In [1]: import numpy as np

In [2]: np.set_printoptions(suppress=True, linewidth=160)

In [3]: m1 = np.array([[3, -3, 2, 5], [-4, 5, 0, -5], [-5, -4, 14, 5], [2, -3, -2, 5]])

In [4]: proj = np.triu(np.array([[-2, -3, -1, -3], [-1, -2, 0, -1], [3, 1, -3, 2], [2, 0, -2, -2]]), 1) + np.eye(4)

In [5]: A2 = proj @ m1 @ np.linalg.inv(proj)

In [6]: np.linalg.matrix_rank(A2)
Out[6]: np.int64(4)

In [7]: np.trace(A2), np.trace(m1)
Out[7]: (np.float64(27.0), np.int64(27))

In [8]: np.round(np.poly(A2), 2)
Out[8]: array([   1.,  -27.,  220., -504.,  470.])

In [9]: proj @ m1 - m1 @ proj
Out[9]: 
array([[ 11.,   7.,  -5.,  -3.],
       [ -2.,  -9.,  -2., -12.],
       [  4., -21.,  -9., -37.],
       [  0.,   6.,   2.,   7.]])

In [10]: gram = m1.T @ m1

In [11]: np.diag(gram)
Out[11]: array([ 54,  59, 204, 100])

In [12]: np.linalg.matrix_rank(gram)
Out[12]: np.int64(4)

In [13]: np.allclose(gram, gram.T)
Out[13]: True

In [14]: Q, vecs = np.linalg.qr(m1[:, :2])[0], np.linalg.qr(m1[:, 2:])[0]

In [15]: sv = np.linalg.svd(Q.T @ vecs, compute_uv=False)

In [16]: sv.round(2)
Out[16]: array([0.98, 0.94])

In [17]: (sv > 0.9).sum()
Out[17]: np.int64(2)

In [18]: np.round(np.degrees(np.arccos(sv.clip(0, 1))), 2)
Out[18]: array([11.43, 20.49])

In [19]: rng = np.random.default_rng(1051)

In [20]: idx = rng.permutation(4)

In [21]: idx
Out[21]: array([3, 0, 2, 1])

In [22]: A2 = m1[idx][:, idx]

In [23]: round(np.linalg.det(A2), 2), round(float(np.linalg.det(m1[idx])), 2)
Out[23]: (np.float64(470.0), 470.0)

In [24]: np.diag(A2)
Out[24]: array([ 5,  3, 14,  5])

In [25]: np.allclose(A2, m1)
Out[25]: False

In [26]: A2
Out[26]: 
array([[ 5,  2, -2, -3],
       [ 5,  3,  2, -3],
       [ 5, -5, 14, -4],
       [-5, -4,  0,  5]])

In [27]: idx = rng.permutation(4)

In [28]: A2 = m1[:, idx] * rng.choice([-1, 1], 4)

In [29]: A2
Out[29]: 
array([[ -2,   5,   3,  -3],
       [  0,  -5,  -4,   5],
       [-14,   5,  -5,  -4],
       [  2,   5,   2,  -3]])

In [30]: left, _, vt = np.linalg.svd(m1.T @ A2)

In [31]: np.round(left @ vt, 2) + 0
Out[31]: 
array([[ 0.,  0.,  1.,  0.],
       [ 0.,  0.,  0.,  1.],
       [-1.,  0.,  0.,  0.],
       [ 0.,  1.,  0.,  0.]])

In [32]: X = np.loadtxt("mat.csv", delimiter=",")

In [33]: X
Out[33]: 
array([[ 0., -4., -3.],
       [-4.,  0.,  0.],
       [-3.,  0.,  0.]])

In [34]: [round(float(x), 2) for x in np.linalg.svd(X, compute_uv=False)[:3]]
Out[34]: [5.0, 5.0, 0.0]

In [35]: np.linalg.cond(X) > 100
Out[35]: np.True_

In [36]: w, vecs = np.linalg.eigh(X)

In [37]: (w > 1e-8).sum(), (w < -1e-8).sum()
Out[37]: (np.int64(1), np.int64(1))

In [38]: np.round(vecs.T @ X @ vecs, 2) + 0
Out[38]: 
array([[-5.,  0.,  0.],
       [ 0.,  0.,  0.],
       [ 0.,  0.,  5.]])

In [39]: np.round(np.linalg.svd(X, compute_uv=False), 2) + 0
Out[39]: array([5., 5., 0.])

In [40]: np.round(np.linalg.eigvalsh(X @ X), 2) + 0
Out[40]: array([ 0., 25., 25.])

In [41]: np.round(np.linalg.eigvalsh(X + 2 * np.eye(3)), 2)
Out[41]: array([-3.,  2.,  7.])

In [42]: M = np.array([[1.8, -0.6, -0.5],
    ...:     [-2.6, -1.0, 1.9],
    ...:     [0.2, -0.2, -0.4],
    ...:     [-0.2, 1.4, -0.5]])

In [43]: M[:, 2] *= 20

In [44]: M
Out[44]: 
array([[  1.8,  -0.6, -10. ],
       [ -2.6,  -1. ,  38. ],
       [  0.2,  -0.2,  -8. ],
       [ -0.2,   1.4, -10. ]])

In [45]: t3 = np.stack([M, -3 * M, M[::-1]])

In [46]: t3.shape
Out[46]: (3, 4, 3)

In [47]: np.round(np.einsum("bij,cij->bc", t3, t3), 2)
Out[47]: 
array([[ 1721.44, -5164.32,  -411.04],
       [-5164.32, 15492.96,  1233.12],
       [ -411.04,  1233.12,  1721.44]])

In [48]: np.linalg.matrix_rank(t3)
Out[48]: array([3, 3, 3])

In [49]: w, vecs = np.linalg.eigh(X)

In [50]: x = np.array([3, 4, 4])

In [51]: np.round(np.linalg.eigvalsh(X[1:, 1:]), 2)
Out[51]: array([0., 0.])

In [52]: np.round(vecs * np.abs(w) @ vecs.T, 2) + 0
Out[52]: 
array([[5. , 0. , 0. ],
       [0. , 3.2, 2.4],
       [0. , 2.4, 1.8]])

In [53]: np.abs(X).sum(axis=1).max(), np.abs(w).max()
Out[53]: (np.float64(7.0), np.float64(5.0))

In [54]: np.round(x @ X @ x / (x @ x), 2), w[0], w[-1]
Out[54]: (np.float64(-4.1), np.float64(-5.0), np.float64(5.0))

In [55]: x = np.array([-2, 1, 0])

In [56]: M * x
Out[56]: 
array([[-3.6, -0.6, -0. ],
       [ 5.2, -1. ,  0. ],
       [-0.4, -0.2, -0. ],
       [ 0.4,  1.4, -0. ]])

In [57]: np.linalg.norm(M @ x) <= np.linalg.norm(M, 2) * np.linalg.norm(x) + 1e-9
Out[57]: np.True_

In [58]: np.round((M * x).sum(axis=1), 2)
Out[58]: array([-4.2,  4.2, -0.6,  1.8])

In [59]: np.round(np.einsum("ij,j->i", M, x), 2)
Out[59]: array([-4.2,  4.2, -0.6,  1.8])

In [60]: proj = M @ np.linalg.solve(M.T @ M, M.T)

In [61]: np.round((np.eye(4) - proj) @ M, 2) + 0
Out[61]: 
array([[0., 0., 0.],
       [0., 0., 0.],
       [0., 0., 0.],
       [0., 0., 0.]])

In [62]: proj.round(2)
Out[62]: 
array([[ 0.65, -0.23, -0.23, -0.35],
       [-0.23,  0.85, -0.15, -0.23],
       [-0.23, -0.15,  0.85, -0.23],
       [-0.35, -0.23, -0.23,  0.65]])

In [63]: np.round(np.diag(proj), 2)
Out[63]: array([0.65, 0.85, 0.85, 0.65])

In [64]: arr = (rng.random((4, 4)) < 0.3) + np.eye(4)

In [65]: arr /= arr.sum(axis=1, keepdims=True)

In [66]: arr
Out[66]: 
array([[0.5 , 0.  , 0.  , 0.5 ],
       [0.  , 0.5 , 0.5 , 0.  ],
       [0.5 , 0.  , 0.5 , 0.  ],
       [0.25, 0.25, 0.25, 0.25]])

In [67]: left, sv, vt = np.linalg.svd(arr)

In [68]: sv.round(2) + 0
Out[68]: array([1.04, 0.71, 0.42, 0.  ])

In [69]: A2 = left[:, :3] @ np.diag(sv[:3]) @ vt[:3]

In [70]: np.round(np.linalg.norm(arr - A2) / np.linalg.norm(arr), 2)
Out[70]: np.float64(0.0)

In [71]: round(float(np.abs(arr - A2).max()), 2)
Out[71]: 0.0

In [72]: A2.round(2) + 0
Out[72]: 
array([[0.5 , 0.  , 0.  , 0.5 ],
       [0.  , 0.5 , 0.5 , 0.  ],
       [0.5 , 0.  , 0.5 , 0.  ],
       [0.25, 0.25, 0.25, 0.25]])
